In [1]: import numpy as np

In [2]: np.set_printoptions(precision=3, suppress=True, linewidth=120, legacy="1.25")

In [3]: def rd(a):
   ...:     return np.round(a, 3) + 0
   ...: 

In [4]: K = np.load("sample16.npy")

In [5]: K
Out[5]: 
array([[ 0.592, -1.1  ,  0.7  , -0.6  ,  0.9  ,  2.9  , -0.9  ,  0.7  , -1.9  , -0.8  , -0.5  ],
       [-1.679, -1.4  ,  0.1  ,  1.7  ,  0.1  , -0.5  ,  1.1  , -0.6  ,  1.9  , -0.1  , -0.6  ],
       [-0.173, -0.3  , -0.9  ,  0.2  ,  0.   , -0.1  ,  0.4  ,  0.1  ,  1.5  , -1.1  , -0.9  ],
       [ 2.674,  1.6  ,  0.8  , -2.7  ,  1.   , -0.6  , -0.6  ,  0.4  ,  0.4  ,  1.   , -1.2  ],
       [ 1.051, -2.1  ,  1.5  , -1.   ,  1.3  ,  0.   ,  0.4  ,  0.8  ,  0.8  ,  1.4  , -0.5  ],
       [ 0.412,  0.6  ,  0.4  , -0.4  ,  0.8  , -0.8  , -0.1  , -0.6  ,  0.6  ,  0.9  ,  0.   ],
       [ 0.068, -3.5  , -0.8  , -0.1  ,  0.3  ,  1.   , -1.2  ,  0.5  , -0.3  ,  0.7  , -0.6  ],
       [ 1.194,  0.1  , -1.4  , -1.2  ,  0.6  ,  0.   , -0.9  ,  2.3  , -2.   ,  1.2  , -0.5  ],
       [ 1.208,  2.5  ,  0.5  , -1.2  , -0.1  ,  2.1  ,  2.2  , -0.1  , -1.4  , -0.7  , -0.1  ],
       [-0.183,  0.   , -1.6  ,  0.2  ,  0.1  ,  0.   , -1.3  ,  1.2  ,  0.3  , -1.7  , -1.1  ],
       [ 2.767,  0.   ,  2.5  , -2.7  ,  0.7  ,  0.7  ,  0.9  , -1.4  ,  0.6  , -0.1  ,  0.4  ],
       [ 0.946,  0.4  ,  1.5  , -0.9  ,  0.7  ,  0.8  ,  1.8  ,  0.7  ,  1.7  ,  1.1  ,  0.9  ],
       [ 0.234,  1.6  , -0.1  , -0.2  ,  0.6  ,  0.4  ,  1.9  ,  0.   ,  0.5  , -0.6  , -0.1  ],
       [-1.233,  1.2  , -0.4  ,  1.2  , -1.8  , -0.9  , -2.   , -0.9  , -0.3  , -1.5  ,  0.8  ],
       [ 0.831,  1.2  ,  0.6  , -0.8  , -0.2  ,  0.1  , -0.2  ,  2.3  ,  1.   ,  1.7  , -0.6  ],
       [-0.866, -0.1  ,  0.1  ,  0.8  ,  0.7  , -1.3  ,  0.6  ,  0.1  ,  1.4  ,  0.2  , -0.5  ],
       [-0.417,  2.3  ,  1.7  ,  0.4  , -0.5  ,  0.7  ,  0.5  ,  1.1  ,  0.3  , -0.1  ,  0.   ],
       [ 0.717, -0.9  , -0.8  , -0.7  , -0.3  , -0.6  , -1.1  ,  2.4  ,  1.3  ,  1.1  ,  1.4  ]])

In [6]: left, sig, VT = np.linalg.svd(K)

In [7]: rd(sig)
Out[7]: array([8.785, 7.09 , 6.292, 5.552, 4.278, 3.586, 3.062, 2.681, 1.42 , 1.009, 0.069])

In [8]: Y = left[:, :10] @ np.diag(sig[:10]) @ VT[:10]

In [9]: rd(np.linalg.norm(K - Y, 2)), rd(sig[10])
Out[9]: (0.069, 0.069)

In [10]: rd(np.linalg.norm(K, 2) / np.linalg.norm(K))
Out[10]: 0.557

In [11]: np.linalg.cond(K) > 100
Out[11]: True

In [12]: np.linalg.matrix_rank(K, rtol=0.1)
Out[12]: 10

In [13]: round(np.log10(np.linalg.cond(K)))
Out[13]: 2

In [14]: rd(np.abs(np.linalg.svd(K)[2][-1]))
Out[14]: array([0.7  , 0.007, 0.001, 0.713, 0.007, 0.   , 0.01 , 0.005, 0.006, 0.008, 0.005])

In [15]: hat = K @ np.linalg.solve(K.T @ K, K.T)

In [16]: rd(hat @ K[:, 0])
Out[16]: 
array([ 0.592, -1.679, -0.173,  2.674,  1.051,  0.412,  0.068,  1.194,  1.208, -0.183,  2.767,  0.946,  0.234, -1.233,
        0.831, -0.866, -0.417,  0.717])
